$ python3 -q
>>> import numpy as np
>>> np.set_printoptions(precision=2, suppress=True, linewidth=140, floatmode="fixed")
>>> J = np.array([[3, 0, 1, 3, 2, 3, 1, 0, 0, 1, 1],
...     [1, 2, 0, 0, 3, 0, 0, 3, 3, 1, 0],
...     [1, 1, 3, 3, 3, 3, 0, 2, 3, 0, 0]])
>>> M2 = J / np.sqrt((J ** 2).mean(axis=1, keepdims=True))
>>> print(np.linalg.matrix_rank(M2) == np.linalg.matrix_rank(J))
True
>>> print(np.linalg.norm(M2, axis=1))
[3.32 3.32 3.32]
>>> data = np.loadtxt("x.csv", delimiter=",")
>>> print(data)
[[3.30 3.00 0.00 3.00]
 [3.00 1.30 3.00 1.00]
 [3.00 1.00 1.30 1.00]
 [3.00 3.00 0.00 3.30]]
>>> rng = np.random.default_rng(643073)
>>> idx = rng.permutation(4)
>>> print(idx)
[3 2 0 1]
>>> M2 = data[idx][:, idx]
>>> print(np.trace(M2))
9.2
>>> print(np.allclose(M2, data))
False
>>> f = np.array([3, 0])
>>> print(np.correlate(data[1], data[0], "full"))
[ 9.00  3.90 18.00 16.80 13.29 12.90  3.30]
>>> x0 = np.array([1, 0, -2, 0])
>>> target = data @ x0
>>> print(target)
[ 3.30 -3.00  0.40  3.00]
>>> print(np.round(np.linalg.solve(data.T, data[0]), 2) + 0)
[1.00 0.00 0.00 0.00]
>>> print(np.round(np.linalg.solve(data, data[:, 3]), 2) + 0)
[0.00 0.00 0.00 1.00]
>>> P = np.triu(np.array([[-2, -3, 0, -1], [2, -1, 2, -2], [-3, 2, 0, -2], [1, 3, 1, -3]]), 1) + np.eye(4)
>>> M2 = P @ data @ np.linalg.inv(P)
>>> print(np.poly(M2))
[  1.00  -9.20   5.74 -13.07   3.64]
>>> print(round(np.linalg.det(M2), 2))
3.64
>>> print(np.linalg.matrix_power(data, 4))
[[2257.71 1690.46  685.26 1690.46]
 [1808.48 1359.16  548.36 1359.15]
 [1462.04 1096.47  445.48 1096.47]
 [2257.70 1690.46  685.26 1690.47]]
>>> data.inv()
Traceback (most recent call last):
  File "<python-input-26>", line 1, in <module>
    data.inv()
    ^^^^^^^^
AttributeError: 'numpy.ndarray' object has no attribute 'inv'
>>> print(data @ data)
[[28.89 22.80  9.00 22.80]
 [25.80 16.69  7.80 16.60]
 [19.80 14.60  4.69 14.60]
 [28.80 22.80  9.00 22.89]]
>>> print(np.allclose(data, data.T))
False
>>> print((data - data.T) / 2)
[[ 0.00  0.00 -1.50  0.00]
 [ 0.00  0.00  1.00 -1.00]
 [ 1.50 -1.00  0.00  0.50]
 [ 0.00  1.00 -0.50  0.00]]
>>> print(np.round(np.linalg.det(data), 2))
3.64
>>> print(np.round(np.abs(np.linalg.eigvals(data)).max(), 2))
8.71
>>> print(np.sort(np.abs(np.linalg.eigvals(data))))
[0.30 1.18 1.18 8.71]
>>> mat = np.load("sample8.npy")
>>> print(mat)
[[-49.92 -43.58 -28.33 -40.16  -9.66]
 [-44.05 -38.73 -25.23 -34.95  -9.50]
 [-34.38 -30.79 -20.11 -26.46  -9.15]
 [-32.67 -29.38 -19.19 -24.96  -9.07]
 [-27.10 -24.84 -16.23 -20.15  -8.78]
 [-22.08 -20.77 -13.55 -15.88  -8.43]
 [-19.83 -18.95 -12.35 -13.99  -8.25]
 [-12.97 -13.41  -8.64  -8.35  -7.48]
 [-12.13 -12.73  -8.18  -7.68  -7.36]
 [-10.55 -11.44  -7.30  -6.43  -7.10]
 [ -7.94  -9.31  -5.84  -4.42  -6.57]
 [ -3.21  -5.24  -3.04  -1.12  -4.93]
 [ -1.98  -3.99  -2.20  -0.43  -4.09]
 [ -1.13  -2.94  -1.53  -0.07  -3.17]
 [ -1.08  -2.86  -1.48  -0.05  -3.09]
 [ -0.26  -1.08  -0.50   0.03  -1.14]
 [  0.20   0.89   0.39   0.03   0.84]
 [  1.74   5.82   2.46   1.25   4.21]
 [  2.85   8.46   3.59   2.36   5.51]
 [  3.64  10.16   4.33   3.17   6.24]
 [  5.23  13.30   5.71   4.82   7.45]
 [  5.64  14.07   6.05   5.25   7.73]
 [ 12.58  25.93  11.43  12.61  11.24]
 [ 14.31  28.67  12.70  14.46  11.92]
 [ 26.43  46.71  21.18  27.36  15.73]
 [ 36.48  60.81  27.94  38.03  18.19]
 [ 45.16  72.61  33.66  47.23  20.04]
 [ 52.56  82.47  38.48  55.06  21.47]
 [ 52.70  82.65  38.56  55.20  21.49]
 [ 59.71  91.87  43.09  62.61  22.75]
 [ 62.72  95.79  45.01  65.79  23.26]
 [ 63.34  96.60  45.41  66.45  23.37]]
>>> # looks like rank 3
>>> U, sigma, Vh = np.linalg.svd(mat)
>>> vecs = Vh[:(sigma > 1e-8).sum()]
>>> x0 = mat[20] + -1 * mat[29] + rng.integers(2) * np.eye(5)[1]
>>> print(x0)
[-54.48 -78.57 -37.38 -57.79 -15.29]
>>> print(vecs.T @ vecs)
[[ 0.80 -0.17  0.28  0.21  0.09]
 [-0.17  0.83  0.12  0.28  0.16]
 [ 0.28  0.12  0.16  0.07  0.19]
 [ 0.21  0.28  0.07  0.48 -0.35]
 [ 0.09  0.16  0.19 -0.35  0.74]]
>>> print(np.linalg.matrix_rank(np.vstack([mat, x0])))
3
>>> W = np.array([[-1, -2, -1, 2, -2],
...     [-2, 1, 2, -2, 2],
...     [2, -1, 1, 1, 0],
...     [2, -1, 2, -2, 1],
...     [-1, 2, 1, -2, 0]])
>>> c = np.array([8, -7, 1, 5, 9])
>>> hid = np.maximum(mat @ W + c, 0)
>>> print(np.linalg.matrix_rank(hid))
5
>>> print((hid > 0).mean(axis=0))
[0.53 0.44 0.50 0.53 0.75]
>>> C = np.array([[-2, -1, 1], [2, 1, -1], [3, 2, 1], [2, 3, -3], [2, 3, -3]])
>>> print(W @ C)
[[-5 -3  0]
 [12  7 -1]
 [-1  2  1]
 [-2 -2  8]
 [ 5 -1  4]]
>>> print((hid @ C).round(6).argmax(axis=1))
[0 0 1 1 1 1 1 1 1 1 1 1 1 1 1 1 1 0 0 0 0 0 0 0 0 0 0 0 0 0 0 0]
>>> M2 = np.array([[1, 1],
...     [1, 2],
...     [1, 0],
...     [0, 1],
...     [2, 0],
...     [2, 0],
...     [2, 2],
...     [2, 0],
...     [1, 0],
...     [1, 0],
...     [1, 2]])
>>> print(np.einsum("ij,ij->i", J, J))
[35 33 51]
>>> print(M2.T @ J.T)
[[18 19 24]
 [10  5  6]]
>>> print(np.vstack([J, M2.T]).shape)
(5, 11)
>>> print(np.einsum("ij->j", J))
[5 3 4 6 8 6 1 5 6 2 1]
>>> print(J @ M2)
[[18 10]
 [19  5]
 [24  6]]
>>> print(np.einsum("ik,kj->ji", J, M2))
[[18 19 24]
 [10  5  6]]
>>> A = np.load("case2.npy")
>>> print(A)
[[ 2.00  3.00  0.00]
 [ 3.00 -3.00  0.00]
 [ 0.00  0.00  3.00]]
>>> # splits into 2 blocks
>>> ev, vecs = np.linalg.eigh(A)
>>> print(round(ev.sum(), 2), np.trace(A))
2.0 2.0
>>> print(np.linalg.svd(A, compute_uv=False))
[4.41 3.41 3.00]
>>> print(np.round(vecs.T @ vecs, 2) + 0)
[[1.00 0.00 0.00]
 [0.00 1.00 0.00]
 [0.00 0.00 1.00]]
>>> print(np.linalg.eigvalsh(A @ A))
[ 9.00 11.59 19.41]
>>> print(A.mean(axis=0))
[1.67 0.00 1.00]
>>> print(np.abs(A).max())
3.0
>>> print(A - A[0])
[[ 0.00  0.00  0.00]
 [ 1.00 -6.00  0.00]
 [-2.00 -3.00  3.00]]
>>> print(np.count_nonzero(A))
5
>>> print(np.unravel_index(np.abs(A).argmax(), A.shape))
(np.int64(0), np.int64(1))
>>> x0 = np.array([-3, -1, 1])
>>> target = A @ x0
>>> print(target)
[-9.00 -6.00  3.00]
>>> print(np.linalg.solve(A, -1 * target))
[ 3.00  1.00 -1.00]
>>> print(np.linalg.solve(A.T, A[2]))
[0.00 0.00 1.00]
>>> print(np.linalg.solve(A, target))
[-3.00 -1.00  1.00]
>>> q = A.astype(float).copy()
>>> for j in range(3):
...     q[:, j] -= q[:, :j] @ (q[:, :j].T @ q[:, j])
...     q[:, j] /= np.linalg.norm(q[:, j])
... 
>>> print(np.round(q.T @ A, 2) + 0)
[[ 3.61 -0.83  0.00]
 [ 0.00  4.16  0.00]
 [ 0.00  0.00  3.00]]
>>> print(q)
[[ 0.55  0.83  0.00]
 [ 0.83 -0.55  0.00]
 [ 0.00  0.00  1.00]]
>>> idx = rng.permutation(3)
>>> print(idx)
[2 0 1]
>>> M2 = A[idx][:, idx]
>>> print(round(np.linalg.det(M2), 2), round(np.linalg.det(A[idx]), 2))
-45.0 -45.0
>>> print(np.allclose(M2, A))
False
>>> print(np.diag(M2))
[ 3.00  2.00 -3.00]
>>> feats = np.load("mat.npy")
>>> print(feats)
[[-0.49  0.21 -0.64 -0.42 -0.27  0.52 -0.67  0.49  0.05 -0.09]
 [-0.74  0.77 -0.68 -0.77 -0.29 -0.97 -0.12 -0.45  0.65 -0.28]
 [-0.97 -0.99  0.99  0.98 -0.97  0.66 -0.55  0.94 -0.61 -0.75]
 [-0.73  0.92 -0.88 -0.92 -0.12 -0.99 -0.08 -0.66  0.78 -0.24]
 [-0.55 -0.94  0.81  0.90 -0.73  0.99 -0.75  0.94 -0.74 -0.25]
 [ 0.98 -0.80  0.69  0.85  0.82  1.00  0.49  0.25 -0.82  0.66]
 [-0.54  0.99 -0.94 -0.99  0.46 -1.00  0.85 -0.99  0.96 -0.18]
 [-1.00 -0.95  0.86  0.80 -1.00 -0.33 -0.99  0.99  0.04 -0.95]
 [ 0.92  0.95  0.08 -0.76  0.92 -1.00  0.99 -1.00  0.83  0.38]
 [ 0.91 -0.93  0.96  0.96  0.43  0.98  0.68  0.27 -0.80  0.35]
 [ 0.99 -0.07 -0.72 -0.01  0.91  1.00 -0.24  0.36 -0.72  0.77]
 [-0.96  0.29 -0.64 -0.58 -0.81 -0.58 -0.84  0.64  0.41 -0.54]
 [ 0.75  0.49 -0.22 -0.30  0.65 -0.49  0.61 -0.68  0.14  0.33]
 [-1.00 -0.60 -0.84 -0.38 -0.99  0.97 -1.00  1.00 -0.05 -0.83]
 [ 0.24 -0.60  0.25  0.51 -0.06  0.95 -0.41  0.63 -0.49  0.10]
 [-0.75 -0.96  0.89  0.92 -0.82  0.98 -0.72  0.94 -0.70 -0.40]
 [ 0.56  0.32 -0.84 -0.52  0.45  0.96 -0.67  0.49 -0.26  0.37]
 [-0.84 -0.66  0.99  0.85 -0.75 -1.00  0.92 -0.74  0.42 -0.65]
 [-0.98 -0.99  0.94  0.96 -0.97  0.98 -0.92  0.99 -0.73 -0.71]
 [-0.81 -0.38  0.02  0.14 -0.69  0.41 -0.69  0.70 -0.06 -0.36]
 [-1.00 -1.00  1.00  1.00 -1.00  0.48 -0.80  0.99 -0.70 -0.94]
 [ 0.99  0.64 -0.62 -0.41  0.96  0.78  0.78 -0.81 -0.24  0.78]
 [ 0.63 -0.76  0.97  0.90  0.19 -0.73  0.92 -0.64 -0.28  0.01]
 [-0.99 -1.00  1.00  1.00 -0.99 -0.62  0.01  0.91 -0.56 -0.90]
 [-0.86 -0.38 -0.11  0.08 -0.73  0.54 -0.78  0.77 -0.07 -0.39]
 [ 1.00 -0.82 -0.05  0.79  0.93  1.00 -0.25  0.76 -0.93  0.85]
 [ 0.63  0.66 -0.90 -0.74  0.60  0.81 -0.46  0.04  0.01  0.41]
 [ 0.76 -0.93  0.97  0.95  0.14  0.92  0.64  0.29 -0.73  0.17]
 [-0.59 -0.69  0.38  0.54 -0.59  0.87 -0.64  0.78 -0.38 -0.24]
 [-0.99 -0.99  0.95  0.98 -0.98  1.00 -0.97  1.00 -0.84 -0.74]
 [ 0.89 -0.61 -0.15  0.50  0.59  1.00 -0.45  0.70 -0.74  0.53]
 [-0.65 -0.32  0.80  0.47 -0.52 -0.95  0.54 -0.36  0.25 -0.40]
 [-1.00 -0.11 -0.39 -0.44 -0.98 -0.88 -0.96  0.90  0.56 -0.85]]
>>> M2 = np.array([[4, -5],
...     [-6, -6],
...     [-6, -5],
...     [4, 6],
...     [5, -6],
...     [-4, -6],
...     [-6, -3],
...     [-9, 4],
...     [-7, 3],
...     [0, -1]])
>>> print(np.einsum("ij->j", feats))
[ -6.19 -10.24   4.93   7.84  -6.21   8.26  -6.53  10.44  -6.35  -4.98]
